In [1]: import numpy as np

In [2]: from numpy import linalg as LA

In [3]: np.set_printoptions(precision=3, suppress=True, linewidth=160)

In [4]: J = np.abs(np.array([[1, -3, 1], [-3, -3, 2], [-2, 0, -1]])) + np.eye(3)

In [5]: J = J / J.sum(axis=1, keepdims=True)

In [6]: J
Out[6]: 
array([[0.333, 0.5  , 0.167],
       [0.333, 0.444, 0.222],
       [0.5  , 0.   , 0.5  ]])

In [7]: Uu, sig, VT = LA.svd(J)

In [8]: np.argmax(sig[:-1] / (sig[1:] + 1e-6)) + 1
Out[8]: np.int64(2)

In [9]: sig
Out[9]: array([1.007, 0.482, 0.019])

In [10]: out = Uu[:, :2] @ np.diag(sig[:2]) @ VT[:2]

In [11]: LA.matrix_rank(J, rtol=0.05)
Out[11]: np.int64(2)

In [12]: round(LA.norm(J - out, 2), 3), np.round(sig[2], 3)
Out[12]: (np.float64(0.019), np.float64(0.019))

In [13]: round(float(LA.norm(J, 2)), 3)
Out[13]: 1.007

In [14]: np.round(LA.norm(J[2] - J[0]), 3)
Out[14]: np.float64(0.624)

In [15]: np.round(LA.norm(J, "nuc"), 3)
Out[15]: np.float64(1.508)

In [16]: LA.norm(J, axis=0)
Out[16]: array([0.687, 0.669, 0.572])

In [17]: proj = np.triu(np.array([[2, 2, 0], [3, 3, 1], [1, 0, 1]]), 1) + np.eye(3)

In [18]: out = proj @ J @ LA.inv(proj)

In [19]: np.round(LA.det(out), 3)
Out[19]: np.float64(0.009)

In [20]: LA.matrix_rank(out)
Out[20]: np.int64(3)

In [21]: np.round(np.trace(out), 3), round(float(np.trace(J)), 3)
Out[21]: (np.float64(1.278), 1.278)

In [22]: M = np.load("x.npy")

In [23]: M
Out[23]: 
array([[ 0,  2,  1,  1, -2,  2, -4, -1,  0],
       [-2,  0,  5,  5,  0, -3,  1,  1,  3],
       [-1, -5,  0,  0, -1,  3,  3, -1,  4],
       [-1, -5,  0,  0, -3,  2, -1,  3,  3],
       [ 2,  0,  1,  3,  0,  1,  1, -3,  3],
       [-2,  3, -3, -2, -1,  0,  4,  3, -2],
       [ 4, -1, -3,  1, -1, -4,  0,  0,  5],
       [ 1, -1,  1, -3,  3, -3,  0,  0, -2],
       [ 0, -3, -4, -3, -3,  2, -5,  2,  0]])

In [24]: rng = np.random.default_rng(20)

In [25]: idx = rng.permutation(9)

In [26]: idx
Out[26]: array([7, 6, 4, 0, 8, 3, 2, 1, 5])

In [27]: out = M[idx][:, idx]

In [28]: np.round(np.sort(np.abs(LA.eigvals(out))), 3) + 0
Out[28]: array([ 0.   ,  1.198,  1.198,  6.309,  6.309,  8.161,  8.161, 11.796, 11.796])

In [29]: np.trace(out)
Out[29]: np.int64(0)

In [30]: out
Out[30]: 
array([[ 0,  0,  3,  1, -2, -3,  1, -1, -3],
       [ 0,  0, -1,  4,  5,  1, -3, -1, -4],
       [-3,  1,  0,  2,  3,  3,  1,  0,  1],
       [-1, -4, -2,  0,  0,  1,  1,  2,  2],
       [ 2, -5, -3,  0,  0, -3, -4, -3,  2],
       [ 3, -1, -3, -1,  3,  0,  0, -5,  2],
       [-1,  3, -1, -1,  4,  0,  0, -5,  3],
       [ 1,  1,  0, -2,  3,  5,  5,  0, -3],
       [ 3,  4, -1, -2, -2, -2, -3,  3,  0]])

In [31]: M - M[0]
Out[31]: 
array([[ 0,  0,  0,  0,  0,  0,  0,  0,  0],
       [-2, -2,  4,  4,  2, -5,  5,  2,  3],
       [-1, -7, -1, -1,  1,  1,  7,  0,  4],
       [-1, -7, -1, -1, -1,  0,  3,  4,  3],
       [ 2, -2,  0,  2,  2, -1,  5, -2,  3],
       [-2,  1, -4, -3,  1, -2,  8,  4, -2],
       [ 4, -3, -4,  0,  1, -6,  4,  1,  5],
       [ 1, -3,  0, -4,  5, -5,  4,  1, -2],
       [ 0, -5, -5, -4, -1,  0, -1,  3,  0]])

In [32]: np.diff(M, axis=0)
Out[32]: 
array([[-2, -2,  4,  4,  2, -5,  5,  2,  3],
       [ 1, -5, -5, -5, -1,  6,  2, -2,  1],
       [ 0,  0,  0,  0, -2, -1, -4,  4, -1],
       [ 3,  5,  1,  3,  3, -1,  2, -6,  0],
       [-4,  3, -4, -5, -1, -1,  3,  6, -5],
       [ 6, -4,  0,  3,  0, -4, -4, -3,  7],
       [-3,  0,  4, -4,  4,  1,  0,  0, -7],
       [-1, -2, -5,  0, -6,  5, -5,  2,  2]])

In [33]: np.round(LA.norm(M), 3)
Out[33]: np.float64(22.226)

In [34]: np.unravel_index(np.abs(M).argmax(), M.shape)
Out[34]: (np.int64(1), np.int64(2))

In [35]: np.abs(M).max()
Out[35]: np.int64(5)

In [36]: M.sum(axis=1)
Out[36]: array([ -1,  10,   2,  -2,   8,   0,   1,  -4, -14])

In [37]: M.mean(axis=0)
Out[37]: array([ 0.111, -1.111, -0.222,  0.222, -0.889,  0.   , -0.111,  0.444,  1.556])

In [38]: feats = np.load("layer15.npy")

In [39]: feats
Out[39]: 
array([[ -4.987,  11.336, -15.971,  16.685],
       [ -8.689,   9.403, -16.614,  13.766],
       [ -4.543,  10.144, -14.768,  16.688],
       [ -1.796,  48.146,  -6.87 , -15.35 ],
       [ -6.056,   9.036, -15.674,  15.853],
       [ -3.386,  47.175,  -6.303, -16.44 ],
       [ -6.276,  11.404, -16.1  ,  16.222],
       [ -0.557,  46.084,  -5.678, -16.126],
       [ -1.674,  48.442,  -4.179, -15.311],
       [ -2.162,  47.041,  -5.717, -16.448]])

In [40]: LA.matrix_rank(feats, rtol=0.1)
Out[40]: np.int64(2)

In [41]: LA.cond(feats) > 100
Out[41]: np.False_

In [42]: [round(float(x), 3) for x in LA.svd(feats, compute_uv=False)[:3]]
Out[42]: [113.899, 54.161, 4.8]

In [43]: round(LA.norm(feats, 2) / LA.norm(feats), 3)
Out[43]: np.float64(0.902)

In [44]: np.abs(feats).max()
Out[44]: np.float64(48.442)

In [45]: idx = rng.permutation(3)

In [46]: idx
Out[46]: array([0, 2, 1])

In [47]: out = J[idx][:, idx]

In [48]: np.diag(out)
Out[48]: array([0.333, 0.5  , 0.444])

In [49]: np.round(LA.det(out), 3), np.round(LA.det(J[idx]), 3)
Out[49]: (np.float64(0.009), np.float64(-0.009))

In [50]: E = np.load("out12.npy")

In [51]: E
Out[51]: 
array([[ 3,  4,  3,  5,  0,  3, -3, -2],
       [ 1,  4, -1, -1,  2,  5,  5,  0],
       [-2, -3, -5,  2, -2,  5,  5,  1],
       [-1,  4,  0,  3, -3, -5,  2,  0],
       [-4,  3,  3,  2,  1,  5, -2, -5],
       [ 3, -4, -5, -1,  0,  4, -4, -3],
       [ 2, -3, -5, -2,  2, -4, -3,  5],
       [ 1,  4, -5,  4,  0, -1, -3, -2],
       [-4,  2,  4,  0, -2,  1, -5,  4]])

In [52]: q, V = LA.qr(E[:, :7])[0], LA.qr(E[:, 7:])[0]

In [53]: sig = LA.svd(q.T @ V, compute_uv=False)

In [54]: (sig > 0.9).sum()
Out[54]: np.int64(0)

In [55]: out = E[0, 0] * E[1:] - np.outer(E[1:, 0], E[0])

In [56]: out
Out[56]: 
array([[  0,   8,  -6,  -8,   6,  12,  18,   2],
       [  0,  -1,  -9,  16,  -6,  21,   9,  -1],
       [  0,  16,   3,  14,  -9, -12,   3,  -2],
       [  0,  25,  21,  26,   3,  27, -18, -23],
       [  0, -24, -24, -18,   0,   3,  -3,  -3],
       [  0, -17, -21, -16,   6, -18,  -3,  19],
       [  0,   8, -18,   7,   0,  -6,  -6,  -4],
       [  0,  22,  24,  20,  -6,  15, -27,   4]])

In [57]: np.flatnonzero(~out.round(6).any(axis=1))
Out[57]: array([], dtype=int64)

In [58]: LA.matrix_rank(out), LA.matrix_rank(E)
Out[58]: (np.int64(7), np.int64(8))

In [59]: E[:, 0] / E[0, 0]
Out[59]: array([ 1.   ,  0.333, -0.667, -0.333, -1.333,  1.   ,  0.667,  0.333, -1.333])
